$ ipython --no-banner

In [1]: import numpy as np

In [2]: from numpy import linalg as LA

In [3]: np.set_printoptions(precision=2, suppress=True, linewidth=120, floatmode="fixed")

In [4]: mat = np.loadtxt("dump.csv", delimiter=",")

In [5]: mat
Out[5]: 
array([[ 0.19, -0.55,  0.56,  1.06, -0.19,  1.07],
       [ 0.60, -0.30,  0.00,  1.10, -0.10, -0.20],
       [ 0.20, -0.60,  0.60,  1.00, -0.20,  1.10],
       [-1.00,  0.00, -1.10,  0.50, -0.60, -0.90]])

In [6]: LA.matrix_rank(mat, rtol=0.1)
Out[6]: np.int64(3)

In [7]: [round(float(x), 2) for x in LA.svd(mat, compute_uv=False)[:3]]
Out[7]: [2.69, 1.79, 0.93]

In [8]: LA.cond(mat) > 100
Out[8]: np.False_

In [9]: mat.reshape(4, 7)
Traceback (most recent call last):
  Cell In[9], line 1
    mat.reshape(4, 7)
ValueError: cannot reshape array of size 24 into shape (4,7)


In [10]: mat.ravel(order="F")
Out[10]: 
array([ 0.19,  0.60,  0.20, -1.00, -0.55, -0.30, -0.60,  0.00,  0.56,  0.00,  0.60, -1.10,  1.06,  1.10,  1.00,  0.50,
       -0.19, -0.10, -0.20, -0.60,  1.07, -0.20,  1.10, -0.90])

In [11]: mat.reshape(2, -1)
Out[11]: 
array([[ 0.19, -0.55,  0.56,  1.06, -0.19,  1.07,  0.60, -0.30,  0.00,  1.10, -0.10, -0.20],
       [ 0.20, -0.60,  0.60,  1.00, -0.20,  1.10, -1.00,  0.00, -1.10,  0.50, -0.60, -0.90]])

In [12]: T = mat.reshape(4, 2, -1)

In [13]: np.einsum("ihd,ihd->ih", T, T)
Out[13]: 
array([[0.65, 2.30],
       [0.45, 1.26],
       [0.76, 2.25],
       [2.21, 1.42]])

In [14]: T.sum(axis=1)
Out[14]: 
array([[ 1.25, -0.74,  1.63],
       [ 1.70, -0.40, -0.20],
       [ 1.20, -0.80,  1.70],
       [-0.50, -0.60, -2.00]])

In [15]: T.transpose(1, 0, 2)
Out[15]: 
array([[[ 0.19, -0.55,  0.56],
        [ 0.60, -0.30,  0.00],
        [ 0.20, -0.60,  0.60],
        [-1.00,  0.00, -1.10]],

       [[ 1.06, -0.19,  1.07],
        [ 1.10, -0.10, -0.20],
        [ 1.00, -0.20,  1.10],
        [ 0.50, -0.60, -0.90]]])

In [16]: T[:, 0]
Out[16]: 
array([[ 0.19, -0.55,  0.56],
       [ 0.60, -0.30,  0.00],
       [ 0.20, -0.60,  0.60],
       [-1.00,  0.00, -1.10]])

In [17]: left, sv, Vh = LA.svd(mat)

In [18]: sv
Out[18]: array([2.69, 1.79, 0.93, 0.05])

In [19]: B = left[:, :3] @ np.diag(sv[:3]) @ Vh[:3]

In [20]: round(float(LA.norm(mat - B) / LA.norm(mat)), 2)
Out[20]: 0.01

In [21]: B.round(2) + 0
Out[21]: 
array([[ 0.19, -0.58,  0.56,  1.05, -0.20,  1.06],
       [ 0.60, -0.30,  0.00,  1.10, -0.10, -0.20],
       [ 0.20, -0.57,  0.60,  1.01, -0.19,  1.11],
       [-1.00,  0.00, -1.10,  0.50, -0.60, -0.90]])

In [22]: np.round(np.trace(LA.pinv(B) @ B), 2)
Out[22]: np.float64(3.0)

In [23]: np.unique(B.round(6), axis=0).shape
Out[23]: (4, 6)

In [24]: np.allclose(B[:-1].T @ LA.lstsq(B[:-1].T, B[-1])[0], B[-1])
Out[24]: True

In [25]: rng = np.random.default_rng(28)

In [26]: B = mat + rng.integers(-2, 3, (4, 3)) @ rng.integers(-2, 3, (3, 6))

In [27]: B
Out[27]: 
array([[ 2.19,  1.45,  1.56,  3.06,  3.81,  3.07],
       [ 3.60,  7.70, -4.00,  1.10,  0.90,  5.80],
       [-6.80, -4.60,  3.60,  9.00, -3.20, -6.90],
       [ 4.00, -4.00,  2.90, -3.50,  6.40,  1.10]])

In [28]: LA.matrix_rank(B - mat, tol=1e-8)
Out[28]: np.int64(3)

In [29]: W0 = np.load("a.npy")

In [30]: W0
Out[30]: 
array([[ 3.00,  0.00,  0.00,  0.00,  0.00,  0.00,  0.00,  0.00,  0.00],
       [ 3.00,  2.00,  0.00,  0.00,  0.00,  0.00,  0.00,  0.00,  0.00],
       [ 0.00,  0.00, -3.00, -1.00,  2.00, -1.00,  3.00,  0.00,  0.00],
       [ 0.00,  0.00,  2.00,  0.00, -1.00,  2.00,  2.00,  0.00,  3.00],
       [ 0.00,  0.00,  3.00,  0.00,  0.00, -1.00, -3.00, -1.00,  0.00],
       [ 0.00,  0.00,  3.00, -1.00, -3.00,  0.00,  2.00,  3.00, -3.00],
       [ 0.00,  0.00, -1.00,  0.00, -1.00,  3.00,  0.00,  0.00,  0.00],
       [ 0.00,  0.00,  3.00,  0.00, -1.00,  3.00,  2.00,  1.00,  0.00],
       [ 0.00,  0.00, -2.00,  1.00, -3.00, -1.00,  1.00,  0.00, -2.00]])

In [31]: # 2 blocks once reordered

In [32]: u, r1 = W0[5], W0[7]

In [33]: u @ u
Out[33]: np.float64(41.0)

In [34]: pr = (u @ r1) / (u @ u) * u

In [35]: r1 - pr
Out[35]: array([ 0.00,  0.00,  1.61,  0.46,  0.39,  3.00,  1.07, -0.39,  1.39])

In [36]: round(float((r1 - pr) @ u), 2)
Out[36]: -0.0

In [37]: np.outer(u, r1)
Out[37]: 
array([[ 0.00,  0.00,  0.00,  0.00, -0.00,  0.00,  0.00,  0.00,  0.00],
       [ 0.00,  0.00,  0.00,  0.00, -0.00,  0.00,  0.00,  0.00,  0.00],
       [ 0.00,  0.00,  9.00,  0.00, -3.00,  9.00,  6.00,  3.00,  0.00],
       [-0.00, -0.00, -3.00, -0.00,  1.00, -3.00, -2.00, -1.00, -0.00],
       [-0.00, -0.00, -9.00, -0.00,  3.00, -9.00, -6.00, -3.00, -0.00],
       [ 0.00,  0.00,  0.00,  0.00, -0.00,  0.00,  0.00,  0.00,  0.00],
       [ 0.00,  0.00,  6.00,  0.00, -2.00,  6.00,  4.00,  2.00,  0.00],
       [ 0.00,  0.00,  9.00,  0.00, -3.00,  9.00,  6.00,  3.00,  0.00],
       [-0.00, -0.00, -9.00, -0.00,  3.00, -9.00, -6.00, -3.00, -0.00]])

In [38]: C2 = W0.T @ W0

In [39]: LA.eigvalsh(C2)[::-1]
Out[39]: array([62.94, 41.86, 34.41, 20.22, 14.73,  6.50,  1.78,  1.06,  0.50])

In [40]: LA.matrix_rank(C2)
Out[40]: np.int64(9)

In [41]: (W0 @ W0.T).shape
Out[41]: (9, 9)

In [42]: C2
Out[42]: 
array([[ 18.00,   6.00,   0.00,   0.00,   0.00,   0.00,   0.00,   0.00,   0.00],
       [  6.00,   4.00,   0.00,   0.00,   0.00,   0.00,   0.00,   0.00,   0.00],
       [  0.00,   0.00,  45.00,  -2.00, -13.00,  12.00,  -4.00,   9.00,   1.00],
       [  0.00,   0.00,  -2.00,   3.00,  -2.00,   0.00,  -4.00,  -3.00,   1.00],
       [  0.00,   0.00, -13.00,  -2.00,  25.00,  -7.00,  -7.00, -10.00,  12.00],
       [  0.00,   0.00,  12.00,   0.00,  -7.00,  25.00,   9.00,   4.00,   8.00],
       [  0.00,   0.00,  -4.00,  -4.00,  -7.00,   9.00,  31.00,  11.00,  -2.00],
       [  0.00,   0.00,   9.00,  -3.00, -10.00,   4.00,  11.00,  11.00,  -9.00],
       [  0.00,   0.00,   1.00,   1.00,  12.00,   8.00,  -2.00,  -9.00,  22.00]])

In [43]: left, sv, Vh = LA.svd(mat, full_matrices=False)

In [44]: round(float(np.sqrt((sv ** 2).sum())), 2), np.round(LA.norm(mat), 2)
Out[44]: (3.36, np.float64(3.36))

In [45]: np.cumsum(sv ** 2) / np.sum(sv ** 2)
Out[45]: array([0.64, 0.92, 1.00, 1.00])

In [46]: np.abs(Vh[0])
Out[46]: array([0.30, 0.30, 0.43, 0.51, 0.01, 0.62])

In [47]: np.round(left.T @ mat @ Vh.T, 2) + 0
Out[47]: 
array([[2.69, 0.00, 0.00, 0.00],
       [0.00, 1.79, 0.00, 0.00],
       [0.00, 0.00, 0.93, 0.00],
       [0.00, 0.00, 0.00, 0.05]])

In [48]: left.shape, sv.shape, Vh.shape
Out[48]: ((4, 4), (4,), (4, 6))

In [49]: vec = np.array([3, 2, 3, 0, 1, 2, 0, 3, 2])

In [50]: W0 * vec
Out[50]: 
array([[ 9.00,  0.00,  0.00,  0.00,  0.00,  0.00,  0.00,  0.00,  0.00],
       [ 9.00,  4.00,  0.00,  0.00,  0.00,  0.00,  0.00,  0.00,  0.00],
       [ 0.00,  0.00, -9.00, -0.00,  2.00, -2.00,  0.00,  0.00,  0.00],
       [ 0.00,  0.00,  6.00,  0.00, -1.00,  4.00,  0.00,  0.00,  6.00],
       [ 0.00,  0.00,  9.00,  0.00,  0.00, -2.00, -0.00, -3.00,  0.00],
       [ 0.00,  0.00,  9.00, -0.00, -3.00,  0.00,  0.00,  9.00, -6.00],
       [ 0.00,  0.00, -3.00,  0.00, -1.00,  6.00,  0.00,  0.00,  0.00],
       [ 0.00,  0.00,  9.00,  0.00, -1.00,  6.00,  0.00,  3.00,  0.00],
       [ 0.00,  0.00, -6.00,  0.00, -3.00, -2.00,  0.00,  0.00, -4.00]])

In [51]: W0 @ vec
Out[51]: array([  9.00,  13.00,  -9.00,  15.00,   4.00,   9.00,   2.00,  17.00, -15.00])

In [52]: LA.norm(W0 @ vec) <= LA.norm(W0, 2) * LA.norm(vec) + 1e-9
Out[52]: np.True_

In [53]: W0 @ np.eye(9)[2]
Out[53]: array([ 0.00,  0.00, -3.00,  2.00,  3.00,  3.00, -1.00,  3.00, -2.00])

In [54]: W0 @ (2 * vec)
Out[54]: array([ 18.00,  26.00, -18.00,  30.00,   8.00,  18.00,   4.00,  34.00, -30.00])

In [55]: np.einsum("ij,j->i", W0, vec)
Out[55]: array([  9.00,  13.00,  -9.00,  15.00,   4.00,   9.00,   2.00,  17.00, -15.00])

In [56]: np.sign((W0 @ vec).round(6))
Out[56]: array([ 1.00,  1.00, -1.00,  1.00,  1.00,  1.00,  1.00,  1.00, -1.00])

In [57]: (W0 @ vec).argmax()
Out[57]: np.int64(7)

In [58]: M = np.load("out0.npy")

In [59]: M
Out[59]: 
array([[0, 2, 1, 1, 0],
       [0, 0, 2, 1, 1],
       [1, 0, 0, 2, 1],
       [1, 1, 0, 0, 2],
       [2, 1, 1, 0, 0]])

In [60]: C2 = M.T @ M

In [61]: LA.matrix_rank(C2)
Out[61]: np.int64(5)

In [62]: LA.eigvalsh(C2)[::-1]
Out[62]: array([16.00,  4.62,  4.62,  2.38,  2.38])

In [63]: LA.svd(M, compute_uv=False) ** 2
Out[63]: array([16.00,  4.62,  4.62,  2.38,  2.38])

In [64]: mat - mat[0]
Out[64]: 
array([[ 0.00,  0.00,  0.00,  0.00,  0.00,  0.00],
       [ 0.41,  0.25, -0.56,  0.04,  0.09, -1.27],
       [ 0.01, -0.05,  0.04, -0.06, -0.01,  0.03],
       [-1.19,  0.55, -1.66, -0.56, -0.41, -1.97]])

In [65]: np.count_nonzero(mat)
Out[65]: np.int64(22)

In [66]: mat[4]
Traceback (most recent call last):
  Cell In[66], line 1
    mat[4]
IndexError: index 4 is out of bounds for axis 0 with size 4


In [67]: mat.sum(axis=1)
Out[67]: array([ 2.14,  1.10,  2.10, -3.10])

In [68]: mat.sum(axis=0)
Out[68]: array([-0.01, -1.45,  0.06,  3.66, -1.09,  1.07])

In [69]: mat[:, 6]
Traceback (most recent call last):
  Cell In[69], line 1
    mat[:, 6]
IndexError: index 6 is out of bounds for axis 1 with size 6


In [70]: np.round(mat.mean(axis=0), 2) + 0
Out[70]: array([ 0.00, -0.36,  0.02,  0.92, -0.27,  0.27])

In [71]: np.unravel_index(np.abs(mat).argmax(), mat.shape)
Out[71]: (np.int64(1), np.int64(3))
